% ipython --no-banner

In [1]: import numpy as np

In [2]: from numpy import linalg as LA

In [3]: np.set_printoptions(precision=2, suppress=True, linewidth=100, floatmode="fixed")

In [4]: A = np.loadtxt("run16.csv", delimiter=",")

In [5]: A
Out[5]: 
array([[ 0.45,  0.83, -0.56,  0.02,  0.54, -0.79, -0.14, -0.18],
       [-1.00,  0.84, -0.96, -0.51, -0.51, -0.99, -0.43,  0.35],
       [ 0.98, -0.01,  0.33,  0.42, -0.14,  0.70,  0.50, -0.17],
       [ 0.65, -0.91,  0.15,  0.49, -0.99,  0.80,  0.85,  0.35],
       [-0.45,  0.99, -1.00, -0.21, -0.96, -0.99,  0.45,  0.52],
       [ 0.98, -0.89,  0.85,  0.35, -0.70,  0.99,  0.61,  0.10],
       [ 0.95, -0.21,  0.43,  0.14, -0.25,  0.93,  0.32,  0.04],
       [ 0.86,  0.99, -0.70,  0.48,  0.99, -1.00, -0.37, -0.77],
       [ 0.77, -0.46, -0.65,  0.00, -1.00,  0.97,  0.81,  0.70],
       [ 0.12, -0.21,  0.86, -0.28,  0.96,  0.81, -0.70, -0.33],
       [-0.66, -1.00,  0.98,  0.54, -0.85,  0.96,  0.64,  0.02],
       [-0.77,  0.16, -0.86, -0.19, -0.97, -0.27,  0.45,  0.56],
       [ 0.92, -0.90,  0.98,  0.35,  0.88,  0.96, -0.08, -0.46],
       [ 0.13,  0.96, -0.76,  0.03,  0.91, -0.99, -0.44, -0.43],
       [-0.99,  0.85, -0.99,  0.12, -0.92, -1.00,  0.38,  0.24],
       [ 0.52,  0.67, -0.35,  0.16,  0.52, -0.77, -0.03, -0.24],
       [ 0.99, -0.69,  0.82,  0.38, -0.27,  0.99,  0.54, -0.07],
       [-0.97, -0.45,  0.24, -0.58,  0.08,  0.69, -0.58,  0.33],
       [ 0.76, -0.96,  0.49,  0.44, -0.99,  0.97,  0.85,  0.44],
       [-0.91, -0.81, -0.35, -0.35, -0.98,  0.89,  0.40,  0.68],
       [-0.85,  0.48, -0.90,  0.60, -0.69, -1.00,  0.58, -0.24],
       [-0.11, -1.00,  0.98,  0.30, -0.81,  1.00,  0.51,  0.17],
       [-0.54, -0.37,  0.71, -0.37,  0.80,  0.79, -0.60, -0.06],
       [ 0.34,  0.96, -0.88, -0.52,  0.02,  0.02, -0.35,  0.31],
       [-0.97,  0.98, -0.98, -0.03,  0.36, -1.00, -0.30, -0.19],
       [ 0.46, -0.27,  0.67,  0.15,  0.79,  0.18, -0.21, -0.34],
       [ 0.48,  0.53,  0.31, -0.65,  0.65,  0.98, -0.64,  0.26],
       [-0.94,  0.97, -0.93, -0.37,  0.79, -1.00, -0.64, -0.14],
       [-0.10, -0.79,  0.41,  0.46, -0.51, -0.45,  0.48, -0.14],
       [ 0.99,  0.33, -0.20,  0.52, -0.59,  0.38,  0.69, -0.10],
       [-0.60,  0.48, -0.86, -0.44, -0.95,  0.51,  0.22,  0.62],
       [ 0.60, -0.24,  1.00, -0.69,  1.00,  1.00, -0.98, -0.66],
       [ 0.90, -0.81,  0.45,  0.42, -0.90,  0.91,  0.73,  0.18],
       [-0.28, -0.95,  0.98,  0.55,  0.96, -0.46, -0.24, -0.70],
       [-0.85,  0.52, -0.95,  0.22, -0.95, -0.99,  0.59,  0.30],
       [-0.89,  0.71, -0.93, -0.49, -0.91, -0.41,  0.02,  0.58],
       [ 0.28,  1.00, -1.00,  0.03,  0.31, -1.00, -0.04, -0.17],
       [-0.79, -0.99, -0.34,  0.86, -1.00, -0.97,  0.96,  0.17],
       [-0.99,  0.84, -0.94, -0.78, -0.70, -0.55, -0.58,  0.64],
       [ 1.00, -0.04,  0.20,  0.55, -0.62,  0.81,  0.73, -0.10],
       [ 0.92, -0.98,  1.00, -0.59,  0.99,  1.00, -0.85, -0.21],
       [-0.98,  0.98, -0.96, -0.47,  0.85, -1.00, -0.74, -0.13],
       [ 0.24, -1.00,  0.95,  0.64, -0.98,  0.98,  0.86,  0.22]])

In [6]: def softmax(z):
   ...:     e = np.exp(z - z.max(axis=-1, keepdims=True))
   ...:     return e / e.sum(axis=-1, keepdims=True)
   ...: 

In [7]: softmax(A).sum(axis=1)
Out[7]: 
array([1.00, 1.00, 1.00, 1.00, 1.00, 1.00, 1.00, 1.00, 1.00, 1.00, 1.00, 1.00, 1.00, 1.00, 1.00,
       1.00, 1.00, 1.00, 1.00, 1.00, 1.00, 1.00, 1.00, 1.00, 1.00, 1.00, 1.00, 1.00, 1.00, 1.00,
       1.00, 1.00, 1.00, 1.00, 1.00, 1.00, 1.00, 1.00, 1.00, 1.00, 1.00, 1.00, 1.00])

In [8]: softmax(A[34])
Out[8]: array([0.06, 0.22, 0.05, 0.16, 0.05, 0.05, 0.24, 0.18])

In [9]: softmax(A[34] + 4)
Out[9]: array([0.06, 0.22, 0.05, 0.16, 0.05, 0.05, 0.24, 0.18])

In [10]: att = A @ A.T / np.sqrt(8)

In [11]: print(softmax(att).round(6).argmax(axis=1))
[ 7  1  5 18  4  5  5  7  8 31 10 14 12  7 14  7  5 17 18 19 14 42 31 23 41 40 31 41 37 39 30 31 18
 33 14 38  7 37 38 18 40 41 42]

In [12]: print(np.round(softmax(att)[34] @ A, 2) + 0)
[-0.42  0.36 -0.58  0.00 -0.44 -0.43  0.17  0.17]

In [13]: vec = np.array([-2, 2, -3, 1, -2, -2, -1, -1])

In [14]: (A @ vec).argmax()
Out[14]: np.int64(14)

In [15]: left, sv, Vt = LA.svd(A, full_matrices=False)

In [16]: np.round(left.T @ A @ Vt.T, 2) + 0
Out[16]: 
array([[8.90, 0.00, 0.00, 0.00, 0.00, 0.00, 0.00, 0.00],
       [0.00, 6.69, 0.00, 0.00, 0.00, 0.00, 0.00, 0.00],
       [0.00, 0.00, 4.33, 0.00, 0.00, 0.00, 0.00, 0.00],
       [0.00, 0.00, 0.00, 3.77, 0.00, 0.00, 0.00, 0.00],
       [0.00, 0.00, 0.00, 0.00, 1.48, 0.00, 0.00, 0.00],
       [0.00, 0.00, 0.00, 0.00, 0.00, 1.25, 0.00, 0.00],
       [0.00, 0.00, 0.00, 0.00, 0.00, 0.00, 0.71, 0.00],
       [0.00, 0.00, 0.00, 0.00, 0.00, 0.00, 0.00, 0.43]])

In [17]: np.abs(left[:, 0]).round(6).argmax()
Out[17]: np.int64(41)

In [18]: print(np.round(Vt @ Vt.T, 2) + 0)
[[1.00 0.00 0.00 0.00 0.00 0.00 0.00 0.00]
 [0.00 1.00 0.00 0.00 0.00 0.00 0.00 0.00]
 [0.00 0.00 1.00 0.00 0.00 0.00 0.00 0.00]
 [0.00 0.00 0.00 1.00 0.00 0.00 0.00 0.00]
 [0.00 0.00 0.00 0.00 1.00 0.00 0.00 0.00]
 [0.00 0.00 0.00 0.00 0.00 1.00 0.00 0.00]
 [0.00 0.00 0.00 0.00 0.00 0.00 1.00 0.00]
 [0.00 0.00 0.00 0.00 0.00 0.00 0.00 1.00]]

In [19]: sv
Out[19]: array([8.90, 6.69, 4.33, 3.77, 1.48, 1.25, 0.71, 0.43])

In [20]: f = np.array([2, 0, 3, -1, -2, -1, 3, 3, 1])

In [21]: rng = np.random.default_rng(99824)

In [22]: W0 = np.outer(rng.normal(size=48), f) + 0.02 * rng.normal(size=(48, 9))

In [23]: W0.round(2) + 0
Out[23]: 
array([[-0.51, -0.02, -0.74,  0.26,  0.53,  0.29, -0.78, -0.76, -0.23],
       [ 0.74,  0.02,  1.11, -0.38, -0.77, -0.35,  1.13,  1.09,  0.41],
       [ 1.99,  0.00,  2.89, -0.98, -1.93, -0.95,  2.89,  2.90,  0.98],
       [-2.89, -0.01, -4.31,  1.44,  2.87,  1.44, -4.28, -4.29, -1.45],
       [-1.05,  0.00, -1.55,  0.54,  1.01,  0.54, -1.57, -1.56, -0.51],
       [ 1.62,  0.02,  2.47, -0.86, -1.64, -0.79,  2.48,  2.46,  0.82],
       [-1.47, -0.02, -2.17,  0.73,  1.48,  0.74, -2.19, -2.19, -0.71],
       [-3.61, -0.02, -5.38,  1.81,  3.56,  1.77, -5.35, -5.39, -1.74],
       [ 0.17,  0.01,  0.25, -0.04, -0.19, -0.06,  0.25,  0.24,  0.07],
       [-1.55, -0.04, -2.38,  0.79,  1.61,  0.77, -2.36, -2.37, -0.80],
       [ 0.25,  0.01,  0.40, -0.11, -0.28, -0.14,  0.39,  0.38,  0.12],
       [-0.15,  0.00, -0.19,  0.08,  0.13,  0.04, -0.20, -0.23, -0.07],
       [ 0.17,  0.00,  0.18, -0.05, -0.17, -0.10,  0.21,  0.26,  0.10],
       [ 1.23,  0.05,  1.86, -0.63, -1.27, -0.61,  1.86,  1.89,  0.61],
       [-1.70, -0.01, -2.56,  0.85,  1.70,  0.80, -2.54, -2.52, -0.85],
       [ 1.25,  0.03,  1.88, -0.61, -1.28, -0.62,  1.89,  1.85,  0.62],
       [-2.42, -0.01, -3.63,  1.20,  2.44,  1.23, -3.66, -3.65, -1.24],
       [ 5.11,  0.03,  7.66, -2.53, -5.14, -2.52,  7.61,  7.63,  2.54],
       [-0.79,  0.02, -1.19,  0.39,  0.78,  0.41, -1.19, -1.17, -0.43],
       [ 1.07, -0.01,  1.57, -0.56, -1.04, -0.53,  1.55,  1.59,  0.49],
       [-0.28, -0.03, -0.43,  0.12,  0.26,  0.15, -0.36, -0.42, -0.15],
       [ 1.26, -0.01,  1.93, -0.65, -1.24, -0.64,  1.91,  1.87,  0.65],
       [ 2.49, -0.02,  3.72, -1.23, -2.49, -1.24,  3.74,  3.71,  1.25],
       [ 2.54,  0.01,  3.84, -1.28, -2.59, -1.28,  3.79,  3.79,  1.28],
       [ 0.66, -0.01,  1.03, -0.35, -0.67, -0.34,  1.06,  1.05,  0.34],
       [ 3.45, -0.01,  5.15, -1.70, -3.43, -1.71,  5.17,  5.14,  1.71],
       [-1.09,  0.02, -1.62,  0.56,  1.08,  0.53, -1.63, -1.67, -0.54],
       [-2.58,  0.02, -3.88,  1.25,  2.59,  1.28, -3.87, -3.84, -1.29],
       [ 5.31, -0.02,  7.90, -2.65, -5.28, -2.62,  7.94,  7.93,  2.66],
       [ 1.42, -0.03,  2.14, -0.71, -1.41, -0.71,  2.10,  2.14,  0.74],
       [-1.42, -0.03, -2.09,  0.67,  1.43,  0.67, -2.12, -2.07, -0.68],
       [-1.18,  0.00, -1.77,  0.59,  1.22,  0.58, -1.79, -1.77, -0.64],
       [ 3.11, -0.01,  4.66, -1.56, -3.16, -1.56,  4.69,  4.66,  1.61],
       [ 0.71, -0.02,  1.05, -0.33, -0.68, -0.35,  1.03,  1.01,  0.37],
       [ 1.18, -0.01,  1.79, -0.63, -1.20, -0.61,  1.82,  1.78,  0.60],
       [-2.27,  0.01, -3.40,  1.11,  2.26,  1.11, -3.38, -3.41, -1.15],
       [-0.12,  0.00, -0.24,  0.10,  0.12,  0.03, -0.18, -0.20, -0.09],
       [-0.88,  0.03, -1.38,  0.42,  0.89,  0.43, -1.33, -1.33, -0.44],
       [ 0.86,  0.02,  1.28, -0.42, -0.91, -0.43,  1.32,  1.31,  0.45],
       [-3.08, -0.02, -4.56,  1.53,  3.02,  1.54, -4.57, -4.59, -1.55],
       [-1.99,  0.00, -3.00,  1.03,  2.03,  0.99, -3.00, -3.03, -1.00],
       [-2.64,  0.00, -3.97,  1.31,  2.60,  1.32, -3.98, -3.92, -1.28],
       [-0.24,  0.01, -0.35,  0.11,  0.27,  0.13, -0.38, -0.37, -0.13],
       [-1.60,  0.01, -2.40,  0.81,  1.59,  0.75, -2.39, -2.39, -0.83],
       [-0.56, -0.03, -0.85,  0.29,  0.62,  0.27, -0.88, -0.84, -0.30],
       [ 1.80,  0.02,  2.74, -0.86, -1.77, -0.89,  2.70,  2.70,  0.89],
       [-0.18, -0.04, -0.26,  0.10,  0.14,  0.08, -0.23, -0.24, -0.10],
       [ 1.20,  0.02,  1.76, -0.56, -1.18, -0.59,  1.76,  1.75,  0.57]])

In [24]: A2 = np.c_[W0[:, :8] @ np.array([[2, -1, 0, -1, -1, -2, -2, 2],
    ...:     [0, 1, -2, 1, 1, 1, 0, -1],
    ...:     [-1, 2, 1, 1, -2, 0, 0, 1],
    ...:     [0, -1, -2, 1, 0, -2, 1, 0],
    ...:     [0, 0, 1, -2, -1, -2, -1, 2],
    ...:     [-1, -2, 0, -1, -1, 1, -2, 2],
    ...:     [2, -2, 1, 0, -2, 1, 0, 1],
    ...:     [-1, 0, -1, 1, -2, 2, -2, -1]]), np.array([-2, 2, 1, -1, 1, -2, 1, -2, 0, 2, -2, 1, -2, 2, 1, 0, 0, -1, -2, -1, 0, -2, -1, 0, -1, 1, -2, -2, -2, 2, 2, 1, 0, 0, 1, 0, 1, 2, -1, 0, 1, 1, 1, -1, 2, 1, 0, -2])]

In [25]: A2
Out[25]: 
array([[ -1.36,  -0.27,  -0.71,  -2.09,   4.23,  -2.59,   1.70,  -0.13,  -2.00],
       [  1.89,   0.32,   1.10,   3.00,  -6.28,   3.81,  -2.56,   0.36,   2.00],
       [  4.91,   0.90,   2.91,   7.63, -16.48,   9.57,  -6.94,   1.11,   1.00],
       [ -7.19,  -1.49,  -4.30, -11.44,  24.34, -14.27,  10.06,  -1.47,  -1.00],
       [ -2.66,  -0.52,  -1.63,  -4.07,   8.87,  -5.13,   3.68,  -0.58,   1.00],
       [  4.08,   0.80,   2.53,   6.53, -13.99,   8.36,  -5.80,   0.86,  -2.00],
       [ -3.71,  -0.73,  -2.13,  -5.88,  12.34,  -7.33,   5.09,  -0.65,   1.00],
       [ -8.91,  -1.81,  -5.34, -14.26,  30.48, -17.90,  12.70,  -1.87,  -2.00],
       [  0.40,   0.01,   0.12,   0.73,  -1.39,   0.80,  -0.56,   0.09,   0.00],
       [ -3.84,  -0.85,  -2.27,  -6.43,  13.35,  -8.08,   5.48,  -0.68,   2.00],
       [  0.64,   0.17,   0.32,   1.13,  -2.15,   1.31,  -0.83,   0.06,  -2.00],
       [ -0.32,   0.03,  -0.18,  -0.49,   1.20,  -0.74,   0.62,  -0.11,   1.00],
       [  0.40,   0.03,   0.07,   0.66,  -1.21,   0.73,  -0.53,  -0.07,  -2.00],
       [  3.04,   0.67,   1.73,   5.09, -10.54,   6.42,  -4.39,   0.49,   2.00],
       [ -4.21,  -0.79,  -2.56,  -6.74,  14.42,  -8.49,   5.98,  -0.96,   1.00],
       [  3.17,   0.62,   1.79,   5.08, -10.56,   6.27,  -4.30,   0.59,   0.00],
       [ -6.12,  -1.17,  -3.57,  -9.78,  20.62, -12.17,   8.44,  -1.14,   0.00],
       [ 12.66,   2.61,   7.49,  20.50, -43.21,  25.50, -17.82,   2.49,  -1.00],
       [ -2.01,  -0.40,  -1.25,  -3.14,   6.71,  -3.89,   2.71,  -0.42,  -2.00],
       [  2.60,   0.59,   1.64,   4.12,  -8.93,   5.24,  -3.78,   0.55,  -1.00],
       [ -0.58,  -0.32,  -0.28,  -1.16,   2.26,  -1.26,   0.96,  -0.07,   0.00],
       [  3.17,   0.70,   2.03,   5.01, -10.80,   6.27,  -4.39,   0.72,  -2.00],
       [  6.26,   1.17,   3.75,   9.92, -21.13,  12.38,  -8.68,   1.29,  -1.00],
       [  6.30,   1.42,   3.77,  10.29, -21.49,  12.77,  -8.79,   1.15,   0.00],
       [  1.70,   0.30,   1.08,   2.75,  -5.96,   3.54,  -2.43,   0.35,  -1.00],
       [  8.65,   1.61,   5.17,  13.70, -29.23,  17.11, -12.03,   1.80,   1.00],
       [ -2.68,  -0.50,  -1.65,  -4.33,   9.34,  -5.52,   3.93,  -0.54,  -2.00],
       [ -6.46,  -1.23,  -3.86, -10.33,  21.91, -12.79,   8.95,  -1.35,  -2.00],
       [ 13.29,   2.48,   7.96,  21.02, -44.95,  26.39, -18.61,   2.75,  -2.00],
       [  3.47,   0.75,   2.17,   5.65, -12.09,   7.06,  -5.00,   0.73,   2.00],
       [ -3.60,  -0.55,  -2.00,  -5.62,  11.87,  -6.96,   4.89,  -0.77,   2.00],
       [ -3.00,  -0.51,  -1.76,  -4.78,  10.05,  -5.99,   4.11,  -0.57,   1.00],
       [  7.84,   1.51,   4.69,  12.53, -26.43,  15.67, -10.82,   1.47,   0.00],
       [  1.76,   0.34,   1.10,   2.70,  -5.89,   3.28,  -2.41,   0.47,   0.00],
       [  3.04,   0.60,   1.91,   4.75, -10.15,   6.03,  -4.12,   0.58,   1.00],
       [ -5.61,  -1.10,  -3.35,  -9.05,  19.28, -11.26,   7.99,  -1.19,   0.00],
       [ -0.20,  -0.15,  -0.28,  -0.51,   1.20,  -0.76,   0.55,  -0.14,   1.00],
       [ -2.13,  -0.48,  -1.38,  -3.60,   7.67,  -4.38,   3.09,  -0.53,   2.00],
       [  2.21,   0.35,   1.18,   3.58,  -7.30,   4.47,  -2.98,   0.30,  -1.00],
       [ -7.70,  -1.52,  -4.55, -12.13,  25.94, -15.15,  10.76,  -1.57,   0.00],
       [ -4.95,  -1.01,  -3.01,  -8.06,  17.02, -10.21,   7.04,  -0.90,   1.00],
       [ -6.65,  -1.28,  -4.04, -10.46,  22.47, -13.06,   9.20,  -1.46,   1.00],
       [ -0.65,  -0.05,  -0.32,  -1.03,   2.05,  -1.27,   0.80,  -0.05,   1.00],
       [ -3.94,  -0.73,  -2.45,  -6.31,  13.63,  -8.03,   5.69,  -0.92,  -1.00],
       [ -1.45,  -0.24,  -0.80,  -2.38,   4.79,  -3.02,   1.94,  -0.21,   2.00],
       [  4.44,   0.94,   2.64,   7.24, -15.40,   8.91,  -6.31,   0.98,   1.00],
       [ -0.40,  -0.18,  -0.24,  -0.61,   1.38,  -0.79,   0.63,  -0.14,   0.00],
       [  2.99,   0.56,   1.66,   4.72,  -9.95,   5.77,  -4.11,   0.60,  -2.00]])

In [26]: np.round(LA.lstsq(W0, A2[:, 0])[0], 2) + 0
Out[26]: array([ 2.00,  0.00, -1.00,  0.00,  0.00, -1.00,  2.00, -1.00,  0.00])

In [27]: np.round(LA.norm(A2 - W0 @ LA.lstsq(W0, A2)[0], axis=0), 2) + 0
Out[27]: array([0.00, 0.00, 0.00, 0.00, 0.00, 0.00, 0.00, 0.00, 9.23])

In [28]: LA.matrix_rank(np.c_[W0, A2])
Out[28]: np.int64(10)
